$ python -q
>>> import numpy as np
>>> np.set_printoptions(suppress=True, linewidth=140)
>>> def rnd(a):
...     return np.round(a, 3) + 0
... 
>>> mat = np.load("mat.npy")
>>> mat
array([[ 3, -2,  5],
       [ 3,  4,  3],
       [ 0,  4,  3],
       [ 9,  6, 11]])
>>> f, g = mat[1], mat[0]
>>> f @ g
np.int64(16)
>>> f @ f
np.int64(34)
>>> pr = (f @ g) / (f @ f) * f
>>> np.outer(f, g)
array([[ 9, -6, 15],
       [12, -8, 20],
       [ 9, -6, 15]])
>>> rnd((g - pr) @ f)
np.float64(0.0)
>>> rnd(g - pr)
array([ 1.588, -3.882,  3.588])
>>> rnd(np.linalg.norm(f + g) ** 2 + np.linalg.norm(f - g) ** 2)
np.float64(144.0)
>>> rnd(pr)
array([1.412, 1.882, 1.412])
>>> rnd(np.linalg.norm(mat[0], 1)), rnd(np.linalg.norm(mat[0], np.inf))
(np.float64(10.0), np.float64(5.0))
>>> rnd(np.linalg.norm(mat, axis=1))
array([ 6.164,  5.831,  5.   , 15.427])
>>> np.linalg.norm(mat, axis=1).argmax()
np.int64(3)
>>> rnd(np.linalg.norm(mat, axis=0))
array([ 9.95 ,  8.485, 12.806])
>>> rnd(np.linalg.norm(mat, 2))
np.float64(17.383)
>>> arr = np.load("arr.npy")
>>> arr
array([[ -2,   4,   5, -10],
       [  5,  -4,  -1,  25],
       [  3,  -1,  -8,  15],
       [  1,  -5,  -6,   5]])
>>> # looks like rank 3
>>> np.unique(arr.round(6), axis=0).shape
(4, 4)
>>> rnd(arr @ np.linalg.pinv(arr) @ arr)
array([[ -2.,   4.,   5., -10.],
       [  5.,  -4.,  -1.,  25.],
       [  3.,  -1.,  -8.,  15.],
       [  1.,  -5.,  -6.,   5.]])
>>> np.abs(np.diag(np.linalg.qr(arr)[1])) > 1e-9
array([ True,  True,  True, False])
>>> rnd(np.linalg.eigvals(arr).sum().real)
np.float64(-9.0)
>>> rnd(np.linalg.det(arr.T))
np.float64(0.0)
>>> rnd(np.linalg.det(2 * arr)), rnd(np.linalg.det(arr))
(np.float64(0.0), np.float64(0.0))
>>> np.einsum("ij,ji->", arr, arr)
np.int64(-269)
>>> rnd(np.linalg.det(arr[::-1]))
np.float64(0.0)
>>> rnd(np.linalg.eigvals(arr))
array([-1.743+12.359j, -1.743-12.359j,  0.    +0.j   , -5.514 +0.j   ])
>>> rnd(np.poly(arr))
array([  1.,   9., 175., 859.,   0.])
>>> P = np.triu(np.array([[4, 2, 4, 3], [0, 2, 5, 1], [0, 5, 5, 0], [3, 2, 3, 0]]), 1) + np.eye(4)
>>> out = P @ arr @ np.linalg.inv(P)
>>> P @ arr - arr @ P
array([[ 25., -23., -64., 127.],
       [ 16., -20., -46.,  69.],
       [  0.,  -6.,  -7.,  -8.],
       [  0.,  -2.,  21.,   2.]])
>>> np.trace(out), np.trace(arr)
(np.float64(-9.0), np.int64(-9))
>>> out
array([[ 23., -69., 206., 115.],
       [ 21., -56., 149.,  98.],
       [  3.,  -7.,  15.,  13.],
       [  1.,  -7.,  25.,   9.]])
>>> U, s, vt = np.linalg.svd(arr)
>>> np.argmax(s[:-1] / (s[1:] + 1e-6)) + 1
np.int64(3)
>>> rnd(s)
array([33.247,  8.684,  4.151,  0.   ])
>>> out = U[:, :3] @ np.diag(s[:3]) @ vt[:3]
>>> rnd(out)
array([[ -2.,   4.,   5., -10.],
       [  5.,  -4.,  -1.,  25.],
       [  3.,  -1.,  -8.,  15.],
       [  1.,  -5.,  -6.,   5.]])
>>> rnd(np.abs(arr - out).max())
np.float64(0.0)
>>> K = -3 * np.eye(4) + np.eye(4, k=1)
>>> K
array([[-3.,  1.,  0.,  0.],
       [ 0., -3.,  1.,  0.],
       [ 0.,  0., -3.,  1.],
       [ 0.,  0.,  0., -3.]])
>>> np.allclose(K @ K.T, K.T @ K)
False
>>> rnd(np.sort(np.abs(np.linalg.eigvals(K))))
array([3., 3., 3., 3.])
>>> K.inv()
Traceback (most recent call last):
  File "<python-input-47>", line 1, in <module>
    K.inv()
    ^^^^^
AttributeError: 'numpy.ndarray' object has no attribute 'inv'
>>> (K - K.T) / 2
array([[ 0. ,  0.5,  0. ,  0. ],
       [-0.5,  0. ,  0.5,  0. ],
       [ 0. , -0.5,  0. ,  0.5],
       [ 0. ,  0. , -0.5,  0. ]])
>>> f = np.array([8, 6, 5])
>>> np.polyval(f, K[3])
array([ 5.,  5.,  5., 59.])
>>> np.correlate(K[3], K[1], "full")
array([ 0.,  0.,  0.,  0., -3.,  9.,  0.])
>>> np.cross(K[3, :3], K[1, :3])
array([ 0.,  0., -0.])
>>> rnd(np.linalg.norm(K, 2))
np.float64(3.839)
>>> rnd(np.linalg.norm(K, axis=0))
array([3.   , 3.162, 3.162, 3.162])
>>> np.linalg.norm(K, axis=1).argmax()
np.int64(0)
>>> rnd(np.linalg.norm(K[0] - K[1]))
np.float64(5.099)
>>> rnd(np.linalg.norm(K) ** 2 / np.linalg.norm(K, 2) ** 2)
np.float64(2.646)
>>> rnd(np.linalg.norm(K, "nuc"))
np.float64(12.251)
>>> np.linalg.matrix_rank(K - K[0, 0] * np.eye(4))
np.int64(3)
>>> W = np.array([[1, 1, 2, 3, 0], [0, 1, 0, 0, 3], [1, 0, 2, 1, 3], [3, 3, 3, 0, 3]])
>>> c = np.array([-1, -3, 5, 0, -2])
>>> H = np.maximum(K @ W + c, 0)
>>> (H > 0).astype(int)
array([[0, 0, 0, 0, 1],
       [0, 0, 1, 1, 0],
       [0, 0, 1, 0, 0],
       [0, 0, 0, 0, 0]])
>>> (H > 0).mean(axis=0)
array([0.  , 0.  , 0.5 , 0.25, 0.25])
>>> cent = np.array([[3, 1, -1], [-3, 0, 2], [1, -3, 3], [-3, 2, 3], [1, 2, 1]])
>>> (H @ cent).round(6).argmax(axis=1)
array([1, 2, 2, 0])
>>> W @ cent
array([[-7,  1, 16],
       [ 0,  6,  5],
       [ 5,  3, 11],
       [ 6,  0, 15]])
>>> m1 = np.load("a.npy")
>>> m1
array([[ 1.,  5.,  0.,  0.],
       [ 5., -2.,  5.,  0.],
       [ 0.,  5.,  2.,  5.],
       [ 0.,  0.,  5.,  0.]])
>>> # equal to its transpose
>>> ev, evecs = np.linalg.eigh(m1)
>>> rnd(ev.sum()), np.trace(m1)
(np.float64(1.0), np.float64(1.0))
>>> (ev > 1e-8).sum(), (ev < -1e-8).sum()
(np.int64(2), np.int64(2))
>>> rnd(ev)
array([-8.207, -2.768,  3.509,  8.466])
>>> rnd(np.linalg.eigvalsh(m1 @ m1))
array([ 7.664, 12.316, 67.351, 71.669])
>>> rnd(np.linalg.svd(m1, compute_uv=False))
array([8.466, 8.207, 3.509, 2.768])
>>> rnd(evecs @ np.diag(ev) @ evecs.T)
array([[ 1.,  5.,  0.,  0.],
       [ 5., -2.,  5.,  0.],
       [ 0.,  5.,  2.,  5.],
       [ 0.,  0.,  5.,  0.]])
>>> ev, evecs = np.linalg.eigh(m1)
>>> x = np.array([2, 3, 2, 2])
>>> rnd(evecs * np.maximum(ev, 0) @ evecs.T)
array([[ 2.798,  2.304,  1.085, -0.063],
       [ 2.304,  2.501,  2.458,  1.098],
       [ 1.085,  2.458,  4.48 ,  2.961],
       [-0.063,  1.098,  2.961,  2.197]])
>>> rnd(evecs * np.abs(ev) @ evecs.T)
array([[ 4.595, -0.391,  2.171, -0.127],
       [-0.391,  7.001, -0.084,  2.196],
       [ 2.171, -0.084,  6.959,  0.921],
       [-0.127,  2.196,  0.921,  4.394]])
>>> M = np.loadtxt("test5.csv", delimiter=",")
>>> M
array([[0., 1., 0.],
       [0., 0., 2.],
       [0., 0., 0.]])
>>> np.linalg.matrix_rank(M, rtol=0.1)
np.int64(2)
>>> [round(float(x), 3) for x in np.linalg.svd(M, compute_uv=False)[:3]]
[2.0, 1.0, 0.0]
>>> np.linalg.cond(M) > 100
np.True_
>>> np.argsort(-np.linalg.norm(M, axis=0).round(6), kind="stable")[:3]
array([2, 1, 0])
>>> np.linalg.lstsq(M[:-1].T, M[-1])[2]
np.int32(2)
>>> np.abs(np.diag(np.linalg.qr(M)[1])) > 1e-9
array([False, False, False])
>>> rnd(M @ np.linalg.pinv(M) @ M)
array([[0., 1., 0.],
       [0., 0., 2.],
       [0., 0., 0.]])
>>> np.allclose(M[:-1].T @ np.linalg.lstsq(M[:-1].T, M[-1])[0], M[-1])
True
>>> np.unique(M.round(6), axis=0).shape
(3, 3)
>>> W = np.array([[0, 0, -3], [-3, 0, -1], [0, -2, 3]])
>>> c = np.array([-3, 3, 2])
>>> H = np.maximum(M @ W + c, 0)
>>> H
array([[0., 3., 1.],
       [0., 0., 8.],
       [0., 3., 2.]])
>>> rnd((H > 0).mean(axis=0))
array([0.   , 0.667, 1.   ])
>>> cent = np.array([[9, 2], [5, -9], [7, 2]])
>>> H @ cent
array([[ 22., -25.],
       [ 56.,  16.],
       [ 29., -23.]])
>>> x = np.array([-2, 4, 4])
>>> M @ np.eye(3)[0]
array([0., 0., 0.])
>>> (M * x).sum(axis=1)
array([4., 8., 0.])
>>> M * x
array([[-0.,  4.,  0.],
       [-0.,  0.,  8.],
       [-0.,  0.,  0.]])
>>> np.sign((M @ x).round(6))
array([1., 1., 0.])
>>> M @ x
array([4., 8., 0.])
>>> np.einsum("ii->", M)
np.float64(0.0)
>>> np.poly(M)
array([1., 0., 0., 0.])
>>> np.einsum("ij,ji->", M, M)
np.float64(0.0)
>>> rnd(np.linalg.det(2 * M)), rnd(np.linalg.det(M))
(np.float64(0.0), np.float64(0.0))
>>> rnd(np.linalg.det(M[::-1]))
np.float64(0.0)
>>> np.kron(np.eye(2, dtype=int), M)
array([[0., 1., 0., 0., 0., 0.],
       [0., 0., 2., 0., 0., 0.],
       [0., 0., 0., 0., 0., 0.],
       [0., 0., 0., 0., 1., 0.],
       [0., 0., 0., 0., 0., 2.],
       [0., 0., 0., 0., 0., 0.]])
>>> rnd(np.linalg.eigvals(M))
array([0., 0., 0.])
>>> rnd(np.linalg.eigvals(M).sum().real)
np.float64(0.0)
>>> E = np.load("data.npy")
>>> E
array([[ 1,  2, -9],
       [-6, -9,  9],
       [-9,  5,  7],
       [-5, -7,  8]])
>>> out = E / np.linalg.norm(E, axis=1, keepdims=True)
>>> G = out @ out.T
>>> rnd(np.linalg.norm(out, axis=1))
array([1., 1., 1., 1.])
>>> np.argwhere(np.triu(np.abs(G) > 0.95, 1))
array([[1, 3]])
>>> rnd(G[1])
array([-0.805,  1.   ,  0.411,  0.998])
>>> (np.abs(G) > 0.9).astype(int)
array([[1, 0, 0, 0],
       [0, 1, 0, 1],
       [0, 0, 1, 0],
       [0, 1, 0, 1]])
>>> rnd(np.degrees(np.arccos(np.clip(G[1, 2], -1, 1))))
np.float64(65.733)
>>> P = E @ np.linalg.solve(E.T @ E, E.T)
>>> np.linalg.matrix_rank(np.eye(4) - P)
np.int64(1)
>>> rnd(np.diag(P))
array([0.995, 0.628, 0.999, 0.378])
>>> np.allclose(P @ P, P)
True
>>> rnd(np.linalg.eigvalsh(P))
array([0., 1., 1., 1.])
>>> rnd((np.eye(4) - P) @ E)
array([[0., 0., 0.],
       [0., 0., 0.],
       [0., 0., 0.],
       [0., 0., 0.]])
>>> rnd(np.linalg.eigvalsh(m1).min())
np.float64(-8.207)
>>> np.all(np.linalg.eigvalsh(m1) > 0)
np.False_
>>> F = np.load("block4.npy")
>>> F
array([[1.  , 0.7 , 0.49],
       [0.7 , 1.  , 0.7 ],
       [0.49, 0.7 , 1.  ]])
>>> # symmetric
>>> O = F.astype(float).copy()
>>> for j in range(3):
...     O[:, j] -= O[:, :j] @ (O[:, :j].T @ O[:, j])
...     O[:, j] /= np.linalg.norm(O[:, j])
... 
>>> rnd(O.T @ O)
array([[1., 0., 0.],
       [0., 1., 0.],
       [0., 0., 1.]])
>>> rng = np.random.default_rng(11232)
>>> z = rng.permutation(3)
>>> z
array([1, 2, 0])
>>> out = F[z][:, z]
>>> np.allclose(out, F)
False
>>> np.diag(out)
array([1., 1., 1.])
>>> rnd(np.linalg.det(out)), rnd(np.linalg.det(F[z]))
(np.float64(0.26), np.float64(0.26))
>>> out = np.array([[0, -1], [1, 0], [1, 0]])
>>> J = np.tile(out, (2, 3))
>>> J
array([[ 0, -1,  0, -1,  0, -1],
       [ 1,  0,  1,  0,  1,  0],
       [ 1,  0,  1,  0,  1,  0],
       [ 0, -1,  0, -1,  0, -1],
       [ 1,  0,  1,  0,  1,  0],
       [ 1,  0,  1,  0,  1,  0]])
>>> # row 2 repeats row 1
>>> np.linalg.cond(J) > 100
np.True_
>>> np.linalg.matrix_rank(J, rtol=0.1)
np.int64(2)
>>> [round(float(x), 3) for x in np.linalg.svd(J, compute_uv=False)[:3]]
[3.464, 2.449, 0.0]
>>> T = np.stack([J, -3 * J, J[::-1]])
>>> T.sum(axis=0)
array([[ 1,  2,  1,  2,  1,  2],
       [-1,  0, -1,  0, -1,  0],
       [-2, -1, -2, -1, -2, -1],
       [ 1,  2,  1,  2,  1,  2],
       [-1,  0, -1,  0, -1,  0],
       [-2, -1, -2, -1, -2, -1]])
>>> (T @ J.T).shape
(3, 6, 6)
>>> np.linalg.matrix_rank(T)
array([2, 2, 2])
>>> rank = np.linalg.matrix_rank(J)
>>> rank
np.int64(2)
>>> null = np.linalg.svd(J)[2][rank:].T
>>> rnd(J @ null)
array([[0., 0., 0., 0.],
       [0., 0., 0., 0.],
       [0., 0., 0., 0.],
       [0., 0., 0., 0.],
       [0., 0., 0., 0.],
       [0., 0., 0., 0.]])
>>> [int(np.linalg.matrix_rank(np.delete(J, i, axis=0))) for i in range(6)]
[2, 2, 2, 2, 2, 2]
>>> np.allclose(J @ null, 0)
True
>>> null.shape
(6, 4)
>>> out = np.array([[2, 0], [0, 1], [0, 1], [0, 0], [2, 2], [2, 2]])
>>> np.einsum("ij,ij->i", J, J)
array([3, 3, 3, 3, 3, 3])
>>> out @ J
Traceback (most recent call last):
  File "<python-input-164>", line 1, in <module>
    out @ J
    ~~~~^~~
ValueError: matmul: Input operand 1 has a mismatch in its core dimension 0, with gufunc signature (n?,k),(k,m?)->(n?,m?) (size 6 is different from 2)
>>> out.T @ J.T
array([[-2,  4,  4, -2,  4,  4],
       [-3,  3,  3, -3,  3,  3]])
